In [1]: import numpy as np

In [2]: import numpy.linalg as la

In [3]: np.set_printoptions(precision=2, suppress=True, linewidth=200)

In [4]: E = np.loadtxt("out15.csv", delimiter=",")

In [5]: E
Out[5]: 
array([[ 5., -2.,  1.],
       [-6.,  7., -4.],
       [-5., -8., -4.]])

In [6]: rng = np.random.default_rng(293)

In [7]: idx = rng.permutation(3)

In [8]: idx
Out[8]: array([0, 1, 2])

In [9]: out = E[idx][:, idx]

In [10]: out
Out[10]: 
array([[ 5., -2.,  1.],
       [-6.,  7., -4.],
       [-5., -8., -4.]])

In [11]: np.allclose(out, E)
Out[11]: True

In [12]: ev, V = la.eig(E)

In [13]: np.sort(la.eigvals(la.inv(E)))
Out[13]: array([-0.16,  0.09,  0.32])

In [14]: round(np.prod(ev), 2)
Out[14]: np.float64(-209.0)

In [15]: np.sort(la.eigvals(E.T))
Out[15]: array([-6.11,  3.11, 11.  ])

In [16]: np.sort(la.eigvals(E @ E))
Out[16]: array([  9.67,  37.33, 121.  ])

In [17]: f = np.array([0, 1])

In [18]: np.convolve(E[0], f)
Out[18]: array([ 0.,  5., -2.,  1.])

In [19]: np.cross(E[0, :3], E[1, :3])
Out[19]: array([ 1., 14., 23.])

In [20]: X = np.array([[-0.41, 1.06, 1.26],
    ...:     [0.25, -0.73, -0.07],
    ...:     [0.11, 0.59, 0.31],
    ...:     [0.04, 0.86, -5.99],
    ...:     [0.06, 0.49, -0.43],
    ...:     [-0.3, -1.59, -2.13],
    ...:     [0.09, 0.65, 5.25],
    ...:     [-0.06, -0.88, -4.81],
    ...:     [0.08, -0.1, 1.32],
    ...:     [0.34, -1.56, 3.82],
    ...:     [0.27, 1.62, -7.97],
    ...:     [0.14, -1.02, 0.67]])

In [21]: X
Out[21]: 
array([[-0.41,  1.06,  1.26],
       [ 0.25, -0.73, -0.07],
       [ 0.11,  0.59,  0.31],
       [ 0.04,  0.86, -5.99],
       [ 0.06,  0.49, -0.43],
       [-0.3 , -1.59, -2.13],
       [ 0.09,  0.65,  5.25],
       [-0.06, -0.88, -4.81],
       [ 0.08, -0.1 ,  1.32],
       [ 0.34, -1.56,  3.82],
       [ 0.27,  1.62, -7.97],
       [ 0.14, -1.02,  0.67]])

In [22]: gram = np.cov(X, rowvar=False)

In [23]: np.argsort(-X.std(axis=0).round(6), kind="stable")
Out[23]: array([2, 1, 0])

In [24]: np.round(np.corrcoef(X[:, 1], X[:, 2])[0, 1], 2)
Out[24]: np.float64(-0.28)

In [25]: np.median(X, axis=0)
Out[25]: array([0.08, 0.2 , 0.12])

In [26]: la.eigvalsh(gram)[::-1]
Out[26]: array([15.27,  1.07,  0.05])

In [27]: np.corrcoef(X.T)
Out[27]: 
array([[ 1.  , -0.04,  0.05],
       [-0.04,  1.  , -0.28],
       [ 0.05, -0.28,  1.  ]])

In [28]: f = np.array([0, 1, 2])

In [29]: out = E + np.outer(f, np.eye(3)[1])

In [30]: round(float(la.det(out) / la.det(E)), 2), np.round(1 + la.solve(E, f)[1], 2)
Out[30]: (0.94, np.float64(0.94))

In [31]: la.matrix_rank(out - E)
Out[31]: np.int64(1)

In [32]: O, V = la.qr(E[:, :2])[0], la.qr(E[:, 2:])[0]

In [33]: s = la.svd(O.T @ V, compute_uv=False)

In [34]: np.degrees(np.arccos(s.clip(0, 1)))
Out[34]: array([21.43])

In [35]: np.round(la.norm(O @ O.T - V @ V.T, 2), 2)
Out[35]: np.float64(1.0)

In [36]: J = np.load("sample0.npy")

In [37]: J
Out[37]: 
array([[  3.07,   0.49,   3.55],
       [  8.71,   1.44,  10.12],
       [ -2.77,  -0.49,  -3.23],
       [-10.39,  -1.72, -12.15],
       [  4.89,   0.83,   5.65],
       [ -8.24,  -1.37,  -9.63],
       [ -5.52,  -0.96,  -6.47],
       [  2.01,   0.34,   2.39],
       [  3.8 ,   0.61,   4.42],
       [-11.62,  -1.92, -13.61],
       [  5.78,   0.97,   6.75],
       [ -0.07,  -0.02,  -0.12],
       [  0.97,   0.18,   1.12],
       [ -3.6 ,  -0.61,  -4.19],
       [  3.86,   0.65,   4.49],
       [ -3.53,  -0.59,  -4.1 ],
       [  1.59,   0.27,   1.87],
       [  2.95,   0.5 ,   3.41],
       [  2.65,   0.42,   3.16],
       [ -8.15,  -1.38,  -9.5 ],
       [ -5.2 ,  -0.88,  -6.07],
       [-10.2 ,  -1.69, -11.91]])

In [38]: round(float(la.norm(J) ** 2 / la.norm(J, 2) ** 2), 2)
Out[38]: 1.0

In [39]: np.round(la.norm(J, 2), 2)
Out[39]: np.float64(42.82)

In [40]: round(la.norm(J[7] - J[12]), 2)
Out[40]: np.float64(1.65)

In [41]: round(float(la.norm(J, "nuc")), 2)
Out[41]: 43.0

In [42]: la.norm(J, axis=0)
Out[42]: array([27.7 ,  4.62, 32.33])
